$ python3 -q
>>> import numpy as np
>>> np.set_printoptions(precision=2, suppress=True, linewidth=120, legacy="1.25")
>>> E = np.array([[0, 1, 0, 0], [0, 0, 1, 0], [1, 0, 0, 0], [0, 0, 0, 1]])
>>> vec = np.array([-3, 2, 2, 0])
>>> h1 = np.maximum(E @ vec, 0)
>>> np.tanh(E @ vec)
array([ 0.96,  0.96, -1.  ,  0.  ])
>>> print(h1)
[2 2 0 0]
>>> np.maximum(E @ (3 * vec), 0)
array([6, 6, 0, 0])
>>> vec = np.array([-3, 1, -4, -5])
>>> np.sign((E @ vec).round(6))
array([ 1, -1, -1, -1])
>>> E @ np.ones(4)
array([1., 1., 1., 1.])
>>> E @ np.eye(4)[1]
array([1., 0., 0., 0.])
>>> E @ vec
array([ 1, -4, -3, -5])
>>> print((E @ vec).argmax())
0
>>> np.einsum("ij,j->i", E, vec)
array([ 1, -4, -3, -5])
>>> r0 = np.array([1, 1, -2, 1])
>>> M2 = E + np.outer(r0, np.eye(4)[1])
>>> M2
array([[ 0.,  2.,  0.,  0.],
       [ 0.,  1.,  1.,  0.],
       [ 1., -2.,  0.,  0.],
       [ 0.,  1.,  0.,  1.]])
>>> np.linalg.matrix_rank(np.linalg.inv(M2) - np.linalg.inv(E), tol=1e-8)
1
>>> M = np.loadtxt("a.csv", delimiter=",")
>>> print(M)
[[ -6.75 -10.82 -12.2    7.79]
 [  8.91  -6.7   -6.43 -10.01]
 [  9.4    8.89 -10.92   7.85]]
>>> Uu, s, VT = np.linalg.svd(M, full_matrices=False)
>>> np.cumsum(s ** 2) / np.sum(s ** 2)
array([0.41, 0.73, 1.  ])
>>> np.round(VT @ VT.T, 2) + 0
array([[1., 0., 0.],
       [0., 1., 0.],
       [0., 0., 1.]])
>>> np.abs(VT[0])
array([0.07, 0.22, 0.85, 0.47])
>>> M2 = M / np.linalg.norm(M, axis=1, keepdims=True)
>>> gram = M2 @ M2.T
>>> np.linalg.norm(M2, axis=1)
array([1., 1., 1.])
>>> np.argwhere(np.triu(np.abs(gram) > 0.95, 1))
array([], shape=(0, 2), dtype=int64)
>>> gram
array([[1.  , 0.04, 0.1 ],
       [0.04, 1.  , 0.05],
       [0.1 , 0.05, 1.  ]])
